In [1]: import numpy as np

In [2]: from numpy import linalg as LA

In [3]: np.set_printoptions(precision=2, suppress=True, linewidth=200, floatmode="fixed")

In [4]: X = np.loadtxt("a.csv", delimiter=",")

In [5]: X
Out[5]: 
array([[ 0.44,  1.17, -2.17,  1.25,  4.25,  4.17,  1.37, -0.03],
       [ 3.85,  3.08,  2.30, -1.62,  1.38, -0.30,  3.17,  1.99],
       [ 5.70,  4.70,  2.99, -4.06, -1.06, -0.99,  6.77,  1.64],
       [ 2.31,  2.84, -1.58, -1.26,  1.74,  3.58,  5.15, -0.47],
       [ 2.27,  1.71,  1.70,  0.44,  3.44,  0.30,  0.14,  2.28],
       [ 3.88,  2.18,  5.11, -0.27,  2.73, -3.11, -0.96,  4.31],
       [ 1.49,  2.41, -2.75, -0.61,  2.39,  4.75,  4.85, -1.04],
       [ 5.58,  5.22,  1.08, -4.83, -1.83,  0.92,  9.34,  0.11],
       [ 3.56,  2.56,  3.00, -0.85,  2.15, -1.00,  1.41,  2.72],
       [ 3.13,  3.78, -1.93, -2.67,  0.33,  3.93,  7.74, -1.18],
       [ 4.59,  3.49,  3.30, -2.24,  0.76, -1.30,  3.54,  2.45],
       [ 5.28,  3.99,  3.86, -2.99,  0.01, -1.86,  4.41,  2.58],
       [10.03,  6.13, 11.70, -6.19, -3.19, -9.70,  4.52,  6.74],
       [ 4.41,  4.08,  1.00, -3.11, -0.11,  1.00,  6.52,  0.63],
       [ 0.89,  1.51, -1.85,  0.74,  3.74,  3.85,  2.00,  0.02],
       [ 3.52,  3.04,  1.45, -1.56,  1.44,  0.55,  3.64,  1.44],
       [ 2.84,  2.45,  1.18, -0.67,  2.33,  0.82,  2.33,  1.56],
       [ 4.45,  3.39,  3.19, -2.09,  0.91, -1.19,  3.36,  2.43],
       [ 0.98,  0.60,  1.15,  2.10,  5.10,  0.85, -2.28,  2.47],
       [-2.11, -0.97, -3.41,  4.46,  7.46,  5.41, -3.15,  0.21],
       [ 1.07,  0.66,  1.23,  2.01,  5.01,  0.77, -2.17,  2.49],
       [-0.42,  1.35, -5.30,  0.97,  3.97,  7.30,  3.92, -2.21],
       [-0.74,  0.40, -3.41,  2.40,  5.40,  5.41,  0.28, -0.47],
       [ 2.66,  1.90,  2.29,  0.16,  3.16, -0.29,  0.22,  2.58]])

In [6]: t3 = np.stack([X, -1 * X, X[::-1]])

In [7]: (t3 @ X.T).shape
Out[7]: (3, 24, 24)

In [8]: LA.matrix_rank(t3)
Out[8]: array([3, 3, 3])

In [9]: LA.norm(t3, axis=(1, 2))
Out[9]: array([46.52, 46.52, 46.52])

In [10]: np.unique(X.round(6), axis=0).shape
Out[10]: (24, 8)

In [11]: np.round(np.trace(LA.pinv(X) @ X), 2)
Out[11]: np.float64(3.0)

In [12]: np.allclose(X[:-1].T @ LA.lstsq(X[:-1].T, X[-1])[0], X[-1])
Out[12]: True

In [13]: LA.lstsq(X[:-1].T, X[-1])[2]
Out[13]: np.int32(3)

In [14]: U, s, VT = LA.svd(X)

In [15]: vecs = VT[:(s > 1e-8).sum()]

In [16]: rng = np.random.default_rng(6863)

In [17]: x = X[16] + -3 * X[12] + rng.integers(2) * np.eye(8)[2]

In [18]: x
Out[18]: array([-27.25, -15.94, -33.93,  17.91,  11.91,  29.93, -11.23, -18.65])

In [19]: np.diag(vecs.T @ vecs)
Out[19]: array([0.31, 0.21, 0.37, 0.19, 0.66, 0.45, 0.57, 0.24])

In [20]: vecs.T @ vecs
Out[20]: 
array([[ 0.31,  0.24,  0.21, -0.12,  0.12, -0.05,  0.22,  0.18],
       [ 0.24,  0.21,  0.09, -0.10,  0.12,  0.06,  0.25,  0.10],
       [ 0.21,  0.09,  0.37, -0.06,  0.01, -0.33, -0.10,  0.25],
       [-0.12, -0.10, -0.06,  0.19,  0.24,  0.09, -0.25,  0.04],
       [ 0.12,  0.12,  0.01,  0.24,  0.66,  0.27, -0.12,  0.22],
       [-0.05,  0.06, -0.33,  0.09,  0.27,  0.45,  0.19, -0.13],
       [ 0.22,  0.25, -0.10, -0.25, -0.12,  0.19,  0.57, -0.11],
       [ 0.18,  0.10,  0.25,  0.04,  0.22, -0.13, -0.11,  0.24]])

In [21]: round(float(LA.norm(x - vecs.T @ vecs @ x)), 2)
Out[21]: 0.0

In [22]: np.allclose(vecs.T @ vecs @ x, x)
Out[22]: True

In [23]: LA.matrix_rank(np.vstack([X, x]))
Out[23]: np.int64(3)

In [24]: F = np.load("data.npy")

In [25]: F.round(2) + 0
Out[25]: 
array([[0.00, 0.00, 0.02, 0.00, 0.00, 0.02, 0.00, 0.01, 0.00, 0.01],
       [0.00, 0.01, 0.05, 0.01, 0.01, 0.05, 0.01, 0.03, 0.01, 0.04],
       [0.02, 0.05, 0.30, 0.08, 0.08, 0.30, 0.08, 0.20, 0.05, 0.24],
       [0.00, 0.01, 0.08, 0.02, 0.02, 0.08, 0.02, 0.05, 0.01, 0.06],
       [0.00, 0.01, 0.08, 0.02, 0.02, 0.08, 0.02, 0.05, 0.01, 0.06],
       [0.02, 0.05, 0.30, 0.08, 0.08, 0.30, 0.08, 0.20, 0.05, 0.24],
       [0.00, 0.01, 0.08, 0.02, 0.02, 0.08, 0.02, 0.05, 0.01, 0.06],
       [0.01, 0.03, 0.20, 0.05, 0.05, 0.20, 0.05, 0.14, 0.03, 0.16],
       [0.00, 0.01, 0.05, 0.01, 0.01, 0.05, 0.01, 0.03, 0.01, 0.04],
       [0.01, 0.04, 0.24, 0.06, 0.06, 0.24, 0.06, 0.16, 0.04, 0.19]])

In [26]: u, r1 = F[4], F[0]

In [27]: np.round(u @ u, 2)
Out[27]: np.float64(0.02)

In [28]: pr = (u @ r1) / (u @ u) * u

In [29]: round(float((r1 - pr) @ u), 2)
Out[29]: -0.0

In [30]: np.round(np.outer(u, r1), 2) + 0
Out[30]: 
array([[0.00, 0.00, 0.00, 0.00, 0.00, 0.00, 0.00, 0.00, 0.00, 0.00],
       [0.00, 0.00, 0.00, 0.00, 0.00, 0.00, 0.00, 0.00, 0.00, 0.00],
       [0.00, 0.00, 0.00, 0.00, 0.00, 0.00, 0.00, 0.00, 0.00, 0.00],
       [0.00, 0.00, 0.00, 0.00, 0.00, 0.00, 0.00, 0.00, 0.00, 0.00],
       [0.00, 0.00, 0.00, 0.00, 0.00, 0.00, 0.00, 0.00, 0.00, 0.00],
       [0.00, 0.00, 0.00, 0.00, 0.00, 0.00, 0.00, 0.00, 0.00, 0.00],
       [0.00, 0.00, 0.00, 0.00, 0.00, 0.00, 0.00, 0.00, 0.00, 0.00],
       [0.00, 0.00, 0.00, 0.00, 0.00, 0.00, 0.00, 0.00, 0.00, 0.00],
       [0.00, 0.00, 0.00, 0.00, 0.00, 0.00, 0.00, 0.00, 0.00, 0.00],
       [0.00, 0.00, 0.00, 0.00, 0.00, 0.00, 0.00, 0.00, 0.00, 0.00]])

In [31]: LA.matrix_rank(np.outer(u, r1))
Out[31]: np.int64(1)
